$ ipython --no-banner

In [1]: import numpy as np

In [2]: from numpy import linalg as LA

In [3]: np.set_printoptions(suppress=True, linewidth=160)

In [4]: mat = np.load("a.npy")

In [5]: mat
Out[5]: 
array([[0, 0, 0],
       [2, 0, 3],
       [0, 0, 0],
       [0, 0, 0]])

In [6]: np.argsort(-LA.norm(mat, axis=0).round(6), kind="stable")[:3]
Out[6]: array([2, 0, 1])

In [7]: np.round(LA.norm(mat, 2) / LA.norm(mat), 3)
Out[7]: np.float64(1.0)

In [8]: left, sv, Vh = LA.svd(mat, full_matrices=False)

In [9]: np.abs(left[:, 0]).round(6).argmax()
Out[9]: np.int64(1)

In [10]: np.allclose(left * sv @ Vh, mat)
Out[10]: True

In [11]: sv / sv[0]
Out[11]: array([1., 0., 0.])

In [12]: left.shape, sv.shape, Vh.shape
Out[12]: ((4, 3), (3,), (3, 3))

In [13]: rng = np.random.default_rng(4836)

In [14]: out = mat + rng.integers(-2, 3, (4, 1)) @ rng.integers(-2, 3, (1, 3))

In [15]: out
Out[15]: 
array([[-1,  0,  2],
       [ 0,  0,  7],
       [-2,  0,  4],
       [ 1,  0, -2]])

In [16]: np.abs(out - mat).sum(axis=1)
Out[16]: array([3, 6, 6, 3])

In [17]: np.round(LA.svd(out - mat, compute_uv=False), 3) + 0
Out[17]: array([7.071, 0.   , 0.   ])

In [18]: arr = np.load("x.npy")

In [19]: arr
Out[19]: 
array([[ 0,  0, -2],
       [ 0,  5,  0],
       [-2,  0,  0]])

In [20]: ev, evecs = LA.eig(arr)

In [21]: np.round(arr @ evecs[:, 0] - ev[0] * evecs[:, 0], 3) + 0
Out[21]: array([0., 0., 0.])

In [22]: np.round(np.sort(LA.eigvals(LA.inv(arr))), 3)
Out[22]: array([-0.5,  0.2,  0.5])
